>>> import numpy as np
>>> np.set_printoptions(precision=2, suppress=True, linewidth=100)
>>> def rnd(a):
...     return np.round(a, 2) + 0
... 
>>> m1 = np.array([[-3.0, 1.0], [0.0, -3.0]])
>>> B = m1[0, 0] * m1[1:] - np.outer(m1[1:, 0], m1[0])
>>> B
array([[0., 9.]])
>>> m1[:, 0] / m1[0, 0]
array([ 1., -0.])
>>> np.flatnonzero(~B.round(6).any(axis=1))
array([], dtype=int64)
>>> np.linalg.matrix_rank(B), np.linalg.matrix_rank(m1)
(np.int64(1), np.int64(2))
>>> x0 = np.array([4, 4])
>>> y = m1 @ x0
>>> y
array([ -8., -12.])
>>> print(rnd(np.linalg.solve(m1, 3 * y)))
[12. 12.]
>>> rnd(np.linalg.solve(m1, y))
array([4., 4.])
>>> rnd(np.linalg.solve(m1.T, m1[1]))
array([0., 1.])
>>> blk = np.stack([m1, 5 * m1, m1[::-1]])
>>> blk.sum(axis=0)
array([[-18.,   3.],
       [ -3., -17.]])
>>> np.linalg.matrix_rank(blk.reshape(3, -1))
np.int64(2)
>>> X = np.loadtxt("m.csv", delimiter=",")
>>> rnd(X)
array([[ 0.71, -0.71,  0.  ,  0.  ,  0.  ],
       [ 0.71,  0.71,  0.  ,  0.  ,  0.  ],
       [ 0.  ,  0.  ,  1.  ,  0.  ,  0.  ],
       [ 0.  ,  0.  ,  0.  ,  1.  ,  0.  ],
       [ 0.  ,  0.  ,  0.  ,  0.  ,  1.  ]])
>>> rng = np.random.default_rng(90015)
>>> idx = rng.permutation(5)
>>> B = X[:, idx] * rng.choice([-1, 1], 5)
>>> rnd(B)
array([[-0.71,  0.  ,  0.  ,  0.71,  0.  ],
       [-0.71,  0.  ,  0.  , -0.71,  0.  ],
       [ 0.  ,  0.  ,  0.  ,  0.  ,  1.  ],
       [ 0.  ,  0.  , -1.  ,  0.  ,  0.  ],
       [ 0.  , -1.  ,  0.  ,  0.  ,  0.  ]])
>>> U, _, vt = np.linalg.svd(X.T @ B)
>>> idx
array([0, 4, 3, 1, 2])
>>> rnd(np.linalg.lstsq(X, B)[0])
array([[-1.,  0.,  0.,  0.,  0.],
       [ 0.,  0.,  0., -1.,  0.],
       [ 0.,  0.,  0.,  0.,  1.],
       [ 0.,  0., -1.,  0.,  0.],
       [ 0., -1.,  0.,  0.,  0.]])
>>> r0 = np.array([8, 1, 4, 6, 8])
>>> B = X + np.outer(r0, np.eye(5)[4])
>>> print(np.linalg.matrix_rank(B - X))
1
>>> K = np.load("test6.npy")
>>> K
array([[ 2,  2],
       [ 2,  2],
       [ 0, -3]])
>>> idx = rng.permutation(2)
>>> B = m1[:, idx] * rng.choice([-1, 1], 2)
>>> B
array([[-1., -3.],
       [ 3.,  0.]])
>>> U, _, vt = np.linalg.svd(m1.T @ B)
>>> rnd(np.linalg.lstsq(m1, B)[0])
array([[ 0.,  1.],
       [-1.,  0.]])
>>> rnd(U @ vt)
array([[ 0.,  1.],
       [-1.,  0.]])
>>> idx = rng.permutation(2)
>>> B = K[:, idx] * rng.choice([-1, 1], 2)
>>> B
array([[ 2,  2],
       [ 2,  2],
       [ 0, -3]])
>>> U, _, vt = np.linalg.svd(K.T @ B)
>>> rnd(np.linalg.lstsq(K, B)[0])
array([[1., 0.],
       [0., 1.]])
>>> idx
array([0, 1])
>>> B @ B
Traceback (most recent call last):
  File "<python-input-44>", line 1, in <module>
    B @ B
    ~~^~~
ValueError: matmul: Input operand 1 has a mismatch in its core dimension 0, with gufunc signature (n?,k),(k,m?)->(n?,m?) (size 3 is different from 2)
>>> gram = B.T @ B
>>> np.allclose(gram, gram.T)
True
>>> rnd(np.linalg.eigvalsh(gram)[::-1])
array([21.68,  3.32])
>>> gram
array([[ 8,  8],
       [ 8, 17]])
>>> rnd(np.linalg.svd(B, compute_uv=False) ** 2)
array([21.68,  3.32])
>>> B = np.c_[K[:, :1] @ np.array([[2]]), np.array([0, 0, 2])]
>>> print(B)
[[4 0]
 [4 0]
 [0 2]]
>>> np.linalg.matrix_rank(B)
np.int64(2)
>>> print(rnd(np.linalg.norm(B - K @ np.linalg.lstsq(K, B)[0], axis=0)))
[0. 0.]
>>> rnd(np.linalg.lstsq(K, B[:, 0])[0])
array([2., 0.])
>>> rnd(np.linalg.norm(np.linalg.qr(K)[0].T @ B, axis=0) ** 2 / ((B ** 2).sum(axis=0) + 1e-12))
array([1., 1.])
>>> arr = np.load("dump.npy")
>>> arr
array([[ 11.99,  -6.  ,   6.01,  -6.01, -24.02],
       [ -1.98, -20.02,  14.  ,  -8.  , -19.99],
       [ 15.  ,   9.96,  -4.97,  -0.02,  -9.99]])
>>> def softmax(z):
...     e = np.exp(z - z.max(axis=-1, keepdims=True))
...     return e / e.sum(axis=-1, keepdims=True)
... 
>>> print(rnd(softmax(arr[2] + 2)))
[0.99 0.01 0.   0.   0.  ]
>>> S = arr @ arr.T / np.sqrt(5)
>>> rnd(softmax(S))
array([[1., 0., 0.],
       [0., 1., 0.],
       [0., 0., 1.]])
>>> print(softmax(S).round(6).argmax(axis=1))
[0 1 2]
>>> rnd(softmax(S + np.triu(np.full(S.shape, -np.inf), 1)))
array([[1., 0., 0.],
       [0., 1., 0.],
       [0., 0., 1.]])
>>> blk = np.stack([arr, -1 * arr, arr[::-1]])
>>> print(rnd(np.linalg.norm(blk, axis=(1, 2))))
[48.39 48.39 48.39]
>>> print(blk.sum(axis=0))
[[ 15.     9.96  -4.97  -0.02  -9.99]
 [ -1.98 -20.02  14.    -8.   -19.99]
 [ 11.99  -6.     6.01  -6.01 -24.02]]
>>> rnd(np.einsum("bij,cij->bc", blk, blk))
array([[ 2341.98, -2341.98,  1724.92],
       [-2341.98,  2341.98, -1724.92],
       [ 1724.92, -1724.92,  2341.98]])
>>> print(blk.shape)
(3, 3, 5)
>>> x0 = np.array([-1, 8, -7, 7, 5])
>>> a = np.maximum(arr @ x0, 0)
>>> np.maximum(arr @ x0, 0) - np.maximum(-arr @ x0, 0)
array([-264.23, -412.13,   49.38])
>>> rnd(arr.T @ a)
array([ 740.7 ,  491.82, -245.42,   -0.99, -493.31])
>>> np.tanh(arr @ x0)
array([-1., -1.,  1.])
>>> np.argsort(-np.linalg.norm(arr, axis=0).round(6), kind="stable")[:3]
array([4, 1, 0])
>>> rnd(np.linalg.norm(arr, 2) / np.linalg.norm(arr))
np.float64(0.85)
>>> F = np.loadtxt("w.csv", delimiter=",")
>>> F
array([[1.  , 0.7 , 0.49, 0.34],
       [0.7 , 1.  , 0.7 , 0.49],
       [0.49, 0.7 , 1.  , 0.7 ],
       [0.34, 0.49, 0.7 , 1.  ]])
>>> q, Rm = np.linalg.qr(F)
>>> rnd(q @ Rm)
array([[1.  , 0.7 , 0.49, 0.34],
       [0.7 , 1.  , 0.7 , 0.49],
       [0.49, 0.7 , 1.  , 0.7 ],
       [0.34, 0.49, 0.7 , 1.  ]])
>>> print(rnd(np.abs(np.diag(Rm))))
[1.36 0.49 0.47 0.42]
>>> print(rnd(q.T @ q))
[[1. 0. 0. 0.]
 [0. 1. 0. 0.]
 [0. 0. 1. 0.]
 [0. 0. 0. 1.]]
>>> q.shape, Rm.shape
((4, 4), (4, 4))
>>> rnd(Rm)
array([[-1.36, -1.41, -1.26, -1.01],
       [ 0.  , -0.49, -0.65, -0.6 ],
       [ 0.  ,  0.  , -0.47, -0.55],
       [ 0.  ,  0.  ,  0.  ,  0.42]])
>>> w1 = np.array([[0, 0, -3], [2, -5, 2], [3, -5, 3], [5, -5, 0], [-1, 4, -5]])
>>> coef = np.array([-5, 3, -3])
>>> act = np.maximum(arr @ w1 + coef, 0)
>>> rnd((act > 0).mean(axis=0))
array([0.33, 0.  , 1.  ])
>>> print(rnd(act))
[[  0.     0.    87.16]
 [  0.     0.   104.85]
 [  9.9    0.     6.96]]
>>> Z = np.array([[8, 7], [7, 3], [2, 7]])
>>> (act @ Z).round(6).argmax(axis=1)
array([1, 1, 1])
>>> w, V = np.linalg.eig(F)
>>> rnd(np.prod(w))
np.float64(0.13)
>>> feats = np.load("x.npy")
>>> feats
array([[ -7.13, -13.17,  -1.85,   6.02, -19.79],
       [ 32.9 ,   5.54,  28.4 ,   6.48,   1.71],
       [ 47.17,  36.6 , -27.31, -39.  ,  85.31],
       [-14.3 , -18.04,  -3.11,   9.29, -29.16]])
>>> B = feats / np.sqrt((feats ** 2).mean(axis=1, keepdims=True))
>>> np.linalg.matrix_rank(feats - feats.mean(axis=1, keepdims=True))
np.int64(4)
>>> print(np.linalg.matrix_rank(B) == np.linalg.matrix_rank(feats))
True
>>> rnd(np.linalg.norm(B, axis=1))
array([2.24, 2.24, 2.24, 2.24])
>>> B = np.linalg.inv(m1)
>>> rnd(np.linalg.det(m1) * np.linalg.det(B))
np.float64(1.0)
>>> (np.abs(B) > 1e-9).astype(int)
array([[1, 1],
       [0, 1]])
>>> U, sigma, vt = np.linalg.svd(feats)
>>> np.argmax(sigma[:-1] / (sigma[1:] + 1e-6)) + 1
np.int64(3)
>>> print(rnd(sigma))
[122.76  44.28  13.26   0.32]
>>> B = U[:, :3] @ np.diag(sigma[:3]) @ vt[:3]
>>> np.linalg.matrix_rank(feats, rtol=0.05)
np.int64(3)
>>> print(np.linalg.matrix_rank(B))
3
>>> print(rnd(np.abs(feats - B).max()))
0.16
>>> rnd(np.linalg.norm(feats - B, 2)), rnd(sigma[3])
(np.float64(0.32), np.float64(0.32))
